% ipython --no-banner

In [1]: import numpy as np

In [2]: from numpy import linalg as LA

In [3]: np.set_printoptions(precision=3, suppress=True, linewidth=120)

In [4]: def rnd(a):
   ...:     return np.round(a, 3) + 0
   ...: 

In [5]: other = np.array([[3, -5], [2, 2]])

In [6]: W2 = np.array([[-3, -6], [9, -4]])

In [7]: m1 = np.kron(other, W2)

In [8]: m1
Out[8]: 
array([[ -9, -18,  15,  30],
       [ 27, -12, -45,  20],
       [ -6, -12,  -6, -12],
       [ 18,  -8,  18,  -8]])

In [9]: rng = np.random.default_rng(35)

In [10]: other = m1 + rng.integers(-2, 3, (4, 1)) @ rng.integers(-2, 3, (1, 4))

In [11]: other
Out[11]: 
array([[-13, -22,  17,  26],
       [ 25, -14, -44,  18],
       [ -2,  -8,  -8,  -8],
       [ 18,  -8,  18,  -8]])

In [12]: other - m1
Out[12]: 
array([[-4, -4,  2, -4],
       [-2, -2,  1, -2],
       [ 4,  4, -2,  4],
       [ 0,  0,  0,  0]])

In [13]: print(rnd(LA.svd(other - m1, compute_uv=False)))
[10.817  0.     0.     0.   ]

In [14]: np.abs(other - m1).sum(axis=1)
Out[14]: array([14,  7, 14,  0])

In [15]: idx = rng.permutation(4)

In [16]: idx
Out[16]: array([0, 3, 1, 2])

In [17]: other = m1[idx][:, idx]

In [18]: np.diag(other)
Out[18]: array([ -9,  -8, -12,  -6])

In [19]: other = LA.inv(m1)

In [20]: print(rnd(LA.det(m1) * other))
[[ -8448.  12672. -21120.  31680.]
 [-19008.  -6336. -47520. -15840.]
 [  8448. -12672. -12672.  19008.]
 [ 19008.   6336. -28512.  -9504.]]

In [21]: rnd(LA.cond(m1))
Out[21]: np.float64(3.184)

In [22]: hat = np.triu(np.array([[5, 5, 4, 6], [6, 1, 2, 7], [1, 5, 1, 5], [8, 9, 3, 6]]), 1) + np.eye(4)

In [23]: other = hat @ m1 @ LA.inv(hat)

In [24]: print(np.trace(other), np.trace(m1))
-35.0 -35

In [25]: hat @ m1 - m1 @ hat
Out[25]: 
array([[ 219., -111.,  -69.,  109.],
       [ 114., -215.,   30.,   67.],
       [  90.,  -10.,  138.,  110.],
       [   0.,  -90.,  -56., -142.]])

In [26]: mat = np.load("sample17.npy")

In [27]: print(mat)
[[5. 4. 0. 0. 0. 0. 0. 0. 0. 0. 0. 0.]
 [4. 5. 0. 0. 0. 0. 0. 0. 0. 0. 0. 0.]
 [0. 0. 5. 4. 0. 0. 4. 0. 4. 0. 0. 4.]
 [0. 0. 4. 5. 0. 0. 4. 0. 4. 0. 0. 4.]
 [0. 0. 0. 0. 5. 4. 0. 4. 0. 4. 4. 0.]
 [0. 0. 0. 0. 4. 5. 0. 4. 0. 4. 4. 0.]
 [0. 0. 4. 4. 0. 0. 5. 0. 4. 0. 0. 4.]
 [0. 0. 0. 0. 4. 4. 0. 5. 0. 4. 4. 0.]
 [0. 0. 4. 4. 0. 0. 4. 0. 5. 0. 0. 4.]
 [0. 0. 0. 0. 4. 4. 0. 4. 0. 5. 4. 0.]
 [0. 0. 0. 0. 4. 4. 0. 4. 0. 4. 5. 0.]
 [0. 0. 4. 4. 0. 0. 4. 0. 4. 0. 0. 5.]]

In [28]: x = np.ones(12)

In [29]: for _ in range(4):
    ...:     x = mat @ x
    ...:     x /= LA.norm(x)
    ...:     print(round(x @ mat @ x, 3))
    ...: 
20.575
20.92
20.985
20.997

In [30]: rnd(x)
Out[30]: array([0.011, 0.011, 0.316, 0.316, 0.316, 0.316, 0.316, 0.316, 0.316, 0.316, 0.316, 0.316])

In [31]: L = LA.cholesky(mat)

In [32]: print(rnd(np.diag(L) ** 2))
[5.    1.8   5.    1.8   5.    1.8   1.444 1.444 1.308 1.308 1.235 1.235]

In [33]: LA.eigvalsh(mat).min() > 0
Out[33]: np.True_

In [34]: rnd(L)
Out[34]: 
array([[2.236, 0.   , 0.   , 0.   , 0.   , 0.   , 0.   , 0.   , 0.   , 0.   , 0.   , 0.   ],
       [1.789, 1.342, 0.   , 0.   , 0.   , 0.   , 0.   , 0.   , 0.   , 0.   , 0.   , 0.   ],
       [0.   , 0.   , 2.236, 0.   , 0.   , 0.   , 0.   , 0.   , 0.   , 0.   , 0.   , 0.   ],
       [0.   , 0.   , 1.789, 1.342, 0.   , 0.   , 0.   , 0.   , 0.   , 0.   , 0.   , 0.   ],
       [0.   , 0.   , 0.   , 0.   , 2.236, 0.   , 0.   , 0.   , 0.   , 0.   , 0.   , 0.   ],
       [0.   , 0.   , 0.   , 0.   , 1.789, 1.342, 0.   , 0.   , 0.   , 0.   , 0.   , 0.   ],
       [0.   , 0.   , 1.789, 0.596, 0.   , 0.   , 1.202, 0.   , 0.   , 0.   , 0.   , 0.   ],
       [0.   , 0.   , 0.   , 0.   , 1.789, 0.596, 0.   , 1.202, 0.   , 0.   , 0.   , 0.   ],
       [0.   , 0.   , 1.789, 0.596, 0.   , 0.   , 0.37 , 0.   , 1.144, 0.   , 0.   , 0.   ],
       [0.   , 0.   , 0.   , 0.   , 1.789, 0.596, 0.   , 0.37 , 0.   , 1.144, 0.   , 0.   ],
       [0.   , 0.   , 0.   , 0.   , 1.789, 0.596, 0.   , 0.37 , 0.   , 0.269, 1.111, 0.   ],
       [0.   , 0.   , 1.789, 0.596, 0.   , 0.   , 0.37 , 0.   , 0.269, 0.   , 0.   , 1.111]])
